% ipython --no-banner

In [1]: import numpy as np

In [2]: import numpy.linalg as la

In [3]: np.set_printoptions(suppress=True, linewidth=120)

In [4]: J = np.load("test12.npy")

In [5]: J.round(4)
Out[5]: 
array([[ 1.   ,  0.   ,  0.   ,  0.   ,  0.   ,  0.   ,  0.   ],
       [ 0.   ,  1.   ,  0.   ,  0.   ,  0.   ,  0.   ,  0.   ],
       [ 0.   ,  0.   ,  1.   ,  0.   ,  0.   ,  0.   ,  0.   ],
       [ 0.   ,  0.   ,  0.   ,  1.   ,  0.   ,  0.   ,  0.   ],
       [ 0.   ,  0.   ,  0.   ,  0.   ,  0.866,  0.   ,  0.5  ],
       [ 0.   ,  0.   ,  0.   ,  0.   ,  0.   ,  1.   ,  0.   ],
       [ 0.   ,  0.   ,  0.   ,  0.   , -0.5  ,  0.   ,  0.866]])

In [6]: # splits into 6 blocks

In [7]: Uu, s, vt = la.svd(J, full_matrices=False)

In [8]: s
Out[8]: array([1., 1., 1., 1., 1., 1., 1.])

In [9]: vt @ vt.T
Out[9]: 
array([[1., 0., 0., 0., 0., 0., 0.],
       [0., 1., 0., 0., 0., 0., 0.],
       [0., 0., 1., 0., 0., 0., 0.],
       [0., 0., 0., 1., 0., 0., 0.],
       [0., 0., 0., 0., 1., 0., 0.],
       [0., 0., 0., 0., 0., 1., 0.],
       [0., 0., 0., 0., 0., 0., 1.]])

In [10]: np.round(np.cumsum(s ** 2) / np.sum(s ** 2), 4)
Out[10]: array([0.1429, 0.2857, 0.4286, 0.5714, 0.7143, 0.8571, 1.    ])

In [11]: np.round(Uu.T @ J @ vt.T, 4) + 0
Out[11]: 
array([[1., 0., 0., 0., 0., 0., 0.],
       [0., 1., 0., 0., 0., 0., 0.],
       [0., 0., 1., 0., 0., 0., 0.],
       [0., 0., 0., 1., 0., 0., 0.],
       [0., 0., 0., 0., 1., 0., 0.],
       [0., 0., 0., 0., 0., 1., 0.],
       [0., 0., 0., 0., 0., 0., 1.]])

In [12]: rng = np.random.default_rng(83017)

In [13]: idx = rng.permutation(7)

In [14]: out = J[:, idx] * rng.choice([-1, 1], 7)

In [15]: out.round(4)
Out[15]: 
array([[ 0.   , -0.   ,  0.   ,  1.   ,  0.   , -0.   , -0.   ],
       [ 0.   , -0.   ,  0.   ,  0.   ,  0.   , -0.   , -1.   ],
       [ 0.   , -1.   ,  0.   ,  0.   ,  0.   , -0.   , -0.   ],
       [ 0.   , -0.   ,  0.   ,  0.   ,  1.   , -0.   , -0.   ],
       [ 0.   , -0.   ,  0.5  ,  0.   ,  0.   , -0.866, -0.   ],
       [ 1.   , -0.   ,  0.   ,  0.   ,  0.   , -0.   , -0.   ],
       [ 0.   , -0.   ,  0.866,  0.   ,  0.   ,  0.5  , -0.   ]])

In [16]: Uu, _, vt = la.svd(J.T @ out)

In [17]: np.round(Uu @ vt, 4) + 0
Out[17]: 
array([[ 0.,  0.,  0.,  1.,  0.,  0.,  0.],
       [ 0.,  0.,  0.,  0.,  0.,  0., -1.],
       [ 0., -1.,  0.,  0.,  0.,  0.,  0.],
       [ 0.,  0.,  0.,  0.,  1.,  0.,  0.],
       [ 0.,  0.,  0.,  0.,  0., -1.,  0.],
       [ 1.,  0.,  0.,  0.,  0.,  0.,  0.],
       [ 0.,  0.,  1.,  0.,  0.,  0.,  0.]])

In [18]: np.round(la.lstsq(J, out)[0], 4) + 0
Out[18]: 
array([[ 0.,  0.,  0.,  1.,  0.,  0.,  0.],
       [ 0.,  0.,  0.,  0.,  0.,  0., -1.],
       [ 0., -1.,  0.,  0.,  0.,  0.,  0.],
       [ 0.,  0.,  0.,  0.,  1.,  0.,  0.],
       [ 0.,  0.,  0.,  0.,  0., -1.,  0.],
       [ 1.,  0.,  0.,  0.,  0.,  0.,  0.],
       [ 0.,  0.,  1.,  0.,  0.,  0.,  0.]])

In [19]: np.round(la.svd(out, compute_uv=False), 4)
Out[19]: array([1., 1., 1., 1., 1., 1., 1.])

In [20]: out[:, 0] @ out[:, 2]
Out[20]: np.float64(0.0)

In [21]: np.round(out.T @ out, 4) + 0
Out[21]: 
array([[1., 0., 0., 0., 0., 0., 0.],
       [0., 1., 0., 0., 0., 0., 0.],
       [0., 0., 1., 0., 0., 0., 0.],
       [0., 0., 0., 1., 0., 0., 0.],
       [0., 0., 0., 0., 1., 0., 0.],
       [0., 0., 0., 0., 0., 1., 0.],
       [0., 0., 0., 0., 0., 0., 1.]])

In [22]: np.round(la.pinv(out), 4) + 0
Out[22]: 
array([[ 0.   ,  0.   ,  0.   ,  0.   ,  0.   ,  1.   ,  0.   ],
       [ 0.   ,  0.   , -1.   ,  0.   ,  0.   ,  0.   ,  0.   ],
       [ 0.   ,  0.   ,  0.   ,  0.   ,  0.5  ,  0.   ,  0.866],
       [ 1.   ,  0.   ,  0.   ,  0.   ,  0.   ,  0.   ,  0.   ],
       [ 0.   ,  0.   ,  0.   ,  1.   ,  0.   ,  0.   ,  0.   ],
       [ 0.   ,  0.   ,  0.   ,  0.   , -0.866,  0.   ,  0.5  ],
       [ 0.   , -1.   ,  0.   ,  0.   ,  0.   ,  0.   ,  0.   ]])

In [23]: np.round(out @ out.T, 4) + 0
Out[23]: 
array([[1., 0., 0., 0., 0., 0., 0.],
       [0., 1., 0., 0., 0., 0., 0.],
       [0., 0., 1., 0., 0., 0., 0.],
       [0., 0., 0., 1., 0., 0., 0.],
       [0., 0., 0., 0., 1., 0., 0.],
       [0., 0., 0., 0., 0., 1., 0.],
       [0., 0., 0., 0., 0., 0., 1.]])

In [24]: np.round(la.norm(out, axis=0), 4)
Out[24]: array([1., 1., 1., 1., 1., 1., 1.])

In [25]: np.allclose(J, J.T)
Out[25]: False

In [26]: np.round((J - J.T) / 2, 4)
Out[26]: 
array([[ 0. ,  0. ,  0. ,  0. ,  0. ,  0. ,  0. ],
       [ 0. ,  0. ,  0. ,  0. ,  0. ,  0. ,  0. ],
       [ 0. ,  0. ,  0. ,  0. ,  0. ,  0. ,  0. ],
       [ 0. ,  0. ,  0. ,  0. ,  0. ,  0. ,  0. ],
       [ 0. ,  0. ,  0. ,  0. ,  0. ,  0. ,  0.5],
       [ 0. ,  0. ,  0. ,  0. ,  0. ,  0. ,  0. ],
       [ 0. ,  0. ,  0. ,  0. , -0.5,  0. ,  0. ]])

In [27]: np.round(la.matrix_power(J, 4), 4)
Out[27]: 
array([[ 1.   ,  0.   ,  0.   ,  0.   ,  0.   ,  0.   ,  0.   ],
       [ 0.   ,  1.   ,  0.   ,  0.   ,  0.   ,  0.   ,  0.   ],
       [ 0.   ,  0.   ,  1.   ,  0.   ,  0.   ,  0.   ,  0.   ],
       [ 0.   ,  0.   ,  0.   ,  1.   ,  0.   ,  0.   ,  0.   ],
       [ 0.   ,  0.   ,  0.   ,  0.   , -0.5  ,  0.   ,  0.866],
       [ 0.   ,  0.   ,  0.   ,  0.   ,  0.   ,  1.   ,  0.   ],
       [ 0.   ,  0.   ,  0.   ,  0.   , -0.866,  0.   , -0.5  ]])

In [28]: np.round(J @ J, 4)
Out[28]: 
array([[ 1.   ,  0.   ,  0.   ,  0.   ,  0.   ,  0.   ,  0.   ],
       [ 0.   ,  1.   ,  0.   ,  0.   ,  0.   ,  0.   ,  0.   ],
       [ 0.   ,  0.   ,  1.   ,  0.   ,  0.   ,  0.   ,  0.   ],
       [ 0.   ,  0.   ,  0.   ,  1.   ,  0.   ,  0.   ,  0.   ],
       [ 0.   ,  0.   ,  0.   ,  0.   ,  0.5  ,  0.   ,  0.866],
       [ 0.   ,  0.   ,  0.   ,  0.   ,  0.   ,  1.   ,  0.   ],
       [ 0.   ,  0.   ,  0.   ,  0.   , -0.866,  0.   ,  0.5  ]])

In [29]: round(float(np.trace(J)), 4)
Out[29]: 6.7321

In [30]: W0 = np.load("out3.npy")

In [31]: W0
Out[31]: 
array([[ 91, -14, -20, -21, -85, -20,  -2,  33, -20, -19,  53],
       [-14,  78,   8, -22,  -4, -14,   5,  18,  30, -23,  18],
       [-20,   8, 100,  35,  21,   4,  68,  12,  -5,  14, -11],
       [-21, -22,  35,  51,  20,  31,  14,  29, -31,  45, -18],
       [-85,  -4,  21,  20,  97,   7,  12, -49,  34,  31, -71],
       [-20, -14,   4,  31,   7,  58, -13,  35, -43,  41, -11],
       [ -2,   5,  68,  14,  12, -13,  73,  12, -11,  22, -29],
       [ 33,  18,  12,  29, -49,  35,  12,  96, -56,  43,  20],
       [-20,  30,  -5, -31,  34, -43, -11, -56,  95, -45,   4],
       [-19, -23,  14,  45,  31,  41,  22,  43, -45,  96, -60],
       [ 53,  18, -11, -18, -71, -11, -29,  20,   4, -60,  83]])

In [32]: # rank 8

In [33]: blk = np.stack([W0, -2 * W0, W0[::-1]])

In [34]: blk.shape
Out[34]: (3, 11, 11)

In [35]: la.matrix_rank(blk.reshape(3, -1))
Out[35]: np.int64(2)

In [36]: np.round(la.det(blk), 4) + 0
Out[36]: array([0., 0., 0.])

In [37]: la.matrix_rank(blk)
Out[37]: array([8, 8, 8])

In [38]: (blk @ W0.T).shape
Out[38]: (3, 11, 11)

In [39]: evals, vecs = la.eigh(W0)

In [40]: vec = np.array([-4, -7, 5, -3, 3, 5, 9, -5, 2, -8, 2])

In [41]: np.round(la.eigvalsh(W0[1:, 1:]), 4) + 0
Out[41]: array([  0.    ,   0.    ,   5.5502,  12.4627,  29.3219,  55.5129,  81.6164, 147.6496, 218.829 , 276.0574])

In [42]: np.round(vecs * np.abs(evals) @ vecs.T, 4)
Out[42]: 
array([[ 91., -14., -20., -21., -85., -20.,  -2.,  33., -20., -19.,  53.],
       [-14.,  78.,   8., -22.,  -4., -14.,   5.,  18.,  30., -23.,  18.],
       [-20.,   8., 100.,  35.,  21.,   4.,  68.,  12.,  -5.,  14., -11.],
       [-21., -22.,  35.,  51.,  20.,  31.,  14.,  29., -31.,  45., -18.],
       [-85.,  -4.,  21.,  20.,  97.,   7.,  12., -49.,  34.,  31., -71.],
       [-20., -14.,   4.,  31.,   7.,  58., -13.,  35., -43.,  41., -11.],
       [ -2.,   5.,  68.,  14.,  12., -13.,  73.,  12., -11.,  22., -29.],
       [ 33.,  18.,  12.,  29., -49.,  35.,  12.,  96., -56.,  43.,  20.],
       [-20.,  30.,  -5., -31.,  34., -43., -11., -56.,  95., -45.,   4.],
       [-19., -23.,  14.,  45.,  31.,  41.,  22.,  43., -45.,  96., -60.],
       [ 53.,  18., -11., -18., -71., -11., -29.,  20.,   4., -60.,  83.]])

In [43]: vec @ W0 @ vec
Out[43]: np.int64(24587)

In [44]: np.round(vec @ W0 @ vec / (vec @ vec), 4), round(evals[0], 4), round(float(evals[-1]), 4)
Out[44]: (np.float64(79.0579), np.float64(-0.0), 297.8451)

In [45]: Uu, s, vt = la.svd(W0)

In [46]: s.round(4) + 0
Out[46]: array([297.8451, 257.4359, 148.6911,  94.1001,  64.7814,  35.1687,  13.9983,   5.9795,   0.    ,   0.    ,   0.    ])

In [47]: np.argmax(s[:-1] / (s[1:] + 1e-6)) + 1
Out[47]: np.int64(8)

In [48]: out = Uu[:, :8] @ np.diag(s[:8]) @ vt[:8]

In [49]: np.round(np.abs(W0 - out).max(), 4)
Out[49]: np.float64(0.0)

In [50]: round(la.norm(W0 - out) / la.norm(W0), 4)
Out[50]: np.float64(0.0)

In [51]: la.matrix_rank(W0, rtol=0.05)
Out[51]: np.int64(6)

In [52]: la.matrix_rank(out)
Out[52]: np.int64(8)

In [53]: round(float(la.norm(W0 - out, 2)), 4), np.round(s[8], 4)
Out[53]: (0.0, np.float64(0.0))

In [54]: mat = np.load("layer8.npy")

In [55]: mat
Out[55]: 
array([[4, 0, 0, 0],
       [0, 0, 0, 0],
       [0, 0, 1, 0],
       [0, 0, 0, 4]])

In [56]: np.einsum("ii->", mat)
Out[56]: np.int64(9)

In [57]: round(la.eigvals(mat).sum().real, 4)
Out[57]: np.float64(9.0)

In [58]: np.einsum("ij,ji->", mat, mat)
Out[58]: np.int64(33)

In [59]: np.round(la.det(mat.T), 4)
Out[59]: np.float64(0.0)

In [60]: rank = la.matrix_rank(mat)

In [61]: rank
Out[61]: np.int64(3)

In [62]: null = la.svd(mat)[2][rank:].T

In [63]: [int(la.matrix_rank(mat[:i])) for i in range(1, len(mat) + 1)]
Out[63]: [1, 1, 2, 3]

In [64]: np.allclose(mat @ null, 0)
Out[64]: True

In [65]: null @ null.T
Out[65]: 
array([[0., 0., 0., 0.],
       [0., 1., 0., 0.],
       [0., 0., 0., 0.],
       [0., 0., 0., 0.]])

In [66]: mat[:, 0] @ mat[:, 1]
Out[66]: np.int64(0)

In [67]: mat @ mat.T
Out[67]: 
array([[16,  0,  0,  0],
       [ 0,  0,  0,  0],
       [ 0,  0,  1,  0],
       [ 0,  0,  0, 16]])

In [68]: np.round(la.svd(mat, compute_uv=False), 4)
Out[68]: array([4., 4., 1., 0.])

In [69]: mat.T @ mat
Out[69]: 
array([[16,  0,  0,  0],
       [ 0,  0,  0,  0],
       [ 0,  0,  1,  0],
       [ 0,  0,  0, 16]])

In [70]: np.allclose(mat @ mat.T, mat.T @ mat)
Out[70]: True

In [71]: mat @ mat
Out[71]: 
array([[16,  0,  0,  0],
       [ 0,  0,  0,  0],
       [ 0,  0,  1,  0],
       [ 0,  0,  0, 16]])

In [72]: la.matrix_power(mat, 4)
Out[72]: 
array([[256,   0,   0,   0],
       [  0,   0,   0,   0],
       [  0,   0,   1,   0],
       [  0,   0,   0, 256]])

In [73]: np.trace(mat)
Out[73]: np.int64(9)

In [74]: np.allclose(mat, mat.T)
Out[74]: True

In [75]: (mat - mat.T) / 2
Out[75]: 
array([[0., 0., 0., 0.],
       [0., 0., 0., 0.],
       [0., 0., 0., 0.],
       [0., 0., 0., 0.]])

In [76]: out = mat + rng.integers(-2, 3, (4, 3)) @ rng.integers(-2, 3, (3, 4))

In [77]: out
Out[77]: 
array([[ 4,  0,  4,  0],
       [ 3,  2,  1,  4],
       [ 1, -2,  2, -4],
       [-1,  0,  1,  4]])

In [78]: np.abs(out - mat).sum(axis=1)
Out[78]: array([ 4, 10,  8,  2])

In [79]: la.matrix_rank(out - mat, tol=1e-8)
Out[79]: np.int64(3)

In [80]: M = np.loadtxt("data.csv", delimiter=",")

In [81]: M
Out[81]: 
array([[-2., -3.,  0.,  0.,  0., -3.,  0., -3.,  0.],
       [-3., -2.,  0.,  0.,  0., -3.,  0., -3.,  0.],
       [ 0.,  0., -2.,  0., -3.,  0.,  0.,  0., -3.],
       [ 0.,  0.,  0., -2.,  0.,  0., -3.,  0.,  0.],
       [ 0.,  0., -3.,  0., -2.,  0.,  0.,  0., -3.],
       [-3., -3.,  0.,  0.,  0., -2.,  0., -3.,  0.],
       [ 0.,  0.,  0., -3.,  0.,  0., -2.,  0.,  0.],
       [-3., -3.,  0.,  0.,  0., -3.,  0., -2.,  0.],
       [ 0.,  0., -3.,  0., -3.,  0.,  0.,  0., -2.]])

In [82]: # 3 groups of indices that never mix

In [83]: out = M[0, 0] * M[1:] - np.outer(M[1:, 0], M[0])

In [84]: out
Out[84]: 
array([[ 0., -5.,  0.,  0.,  0., -3.,  0., -3.,  0.],
       [ 0.,  0.,  4., -0.,  6.,  0., -0.,  0.,  6.],
       [ 0.,  0., -0.,  4., -0.,  0.,  6.,  0., -0.],
       [ 0.,  0.,  6., -0.,  4.,  0., -0.,  0.,  6.],
       [ 0., -3.,  0.,  0.,  0., -5.,  0., -3.,  0.],
       [ 0.,  0., -0.,  6., -0.,  0.,  4.,  0., -0.],
       [ 0., -3.,  0.,  0.,  0., -3.,  0., -5.,  0.],
       [ 0.,  0.,  6., -0.,  6.,  0., -0.,  0.,  4.]])

In [85]: np.flatnonzero(~out.round(6).any(axis=1))
Out[85]: array([], dtype=int64)

In [86]: M[:, 0] / M[0, 0]
Out[86]: array([ 1. ,  1.5, -0. , -0. , -0. ,  1.5, -0. ,  1.5, -0. ])

In [87]: out = np.array([[-0.5, -1.0],
    ...:     [-1.5, -0.1],
    ...:     [-2.1, 0.0],
    ...:     [1.5, 1.0],
    ...:     [1.2, 0.4],
    ...:     [1.4, -0.3],
    ...:     [1.3, 0.2],
    ...:     [1.3, -0.8],
    ...:     [0.7, 0.3],
    ...:     [-1.3, 0.8],
    ...:     [-2.1, 0.4],
    ...:     [-0.6, 0.8],
    ...:     [-1.8, 0.0]])

In [88]: Z = np.array([[1.9, 1.1, 0.3, -1.1, -0.2, 0.0, 0.3],
    ...:     [0.1, -0.4, -0.2, -1.3, -0.7, -0.9, -0.5]])

In [89]: E = out @ Z

In [90]: E.round(4)
Out[90]: 
array([[-1.05, -0.15,  0.05,  1.85,  0.8 ,  0.9 ,  0.35],
       [-2.86, -1.61, -0.43,  1.78,  0.37,  0.09, -0.4 ],
       [-3.99, -2.31, -0.63,  2.31,  0.42,  0.  , -0.63],
       [ 2.95,  1.25,  0.25, -2.95, -1.  , -0.9 , -0.05],
       [ 2.32,  1.16,  0.28, -1.84, -0.52, -0.36,  0.16],
       [ 2.63,  1.66,  0.48, -1.15, -0.07,  0.27,  0.57],
       [ 2.49,  1.35,  0.35, -1.69, -0.4 , -0.18,  0.29],
       [ 2.39,  1.75,  0.55, -0.39,  0.3 ,  0.72,  0.79],
       [ 1.36,  0.65,  0.15, -1.16, -0.35, -0.27,  0.06],
       [-2.39, -1.75, -0.55,  0.39, -0.3 , -0.72, -0.79],
       [-3.95, -2.47, -0.71,  1.79,  0.14, -0.36, -0.83],
       [-1.06, -0.98, -0.34, -0.38, -0.44, -0.72, -0.58],
       [-3.42, -1.98, -0.54,  1.98,  0.36,  0.  , -0.54]])

In [91]: # null space of dimension 5

In [92]: blk = np.stack([E, -3 * E, E[::-1]])

In [93]: la.matrix_rank(blk.reshape(3, -1))
Out[93]: np.int64(2)

In [94]: theta = np.radians(45)

In [95]: R = np.eye(7)

In [96]: R[1, 1] = R[3, 3] = np.cos(theta)

In [97]: R[1, 3], R[3, 1] = -np.sin(theta), np.sin(theta)

In [98]: R.round(4)
Out[98]: 
array([[ 1.    ,  0.    ,  0.    ,  0.    ,  0.    ,  0.    ,  0.    ],
       [ 0.    ,  0.7071,  0.    , -0.7071,  0.    ,  0.    ,  0.    ],
       [ 0.    ,  0.    ,  1.    ,  0.    ,  0.    ,  0.    ,  0.    ],
       [ 0.    ,  0.7071,  0.    ,  0.7071,  0.    ,  0.    ,  0.    ],
       [ 0.    ,  0.    ,  0.    ,  0.    ,  1.    ,  0.    ,  0.    ],
       [ 0.    ,  0.    ,  0.    ,  0.    ,  0.    ,  1.    ,  0.    ],
       [ 0.    ,  0.    ,  0.    ,  0.    ,  0.    ,  0.    ,  1.    ]])

In [99]: out = E @ R.T

In [100]: round(float(la.det(R)), 4), round(float(np.trace(R)), 4)
Out[100]: (1.0, 6.4142)

In [101]: np.round(np.abs(out - E).max(axis=0), 4)
Out[101]: array([0.    , 1.7198, 0.    , 2.31  , 0.    , 0.    , 0.    ])

In [102]: np.allclose(E @ E.T, out @ out.T)
Out[102]: True
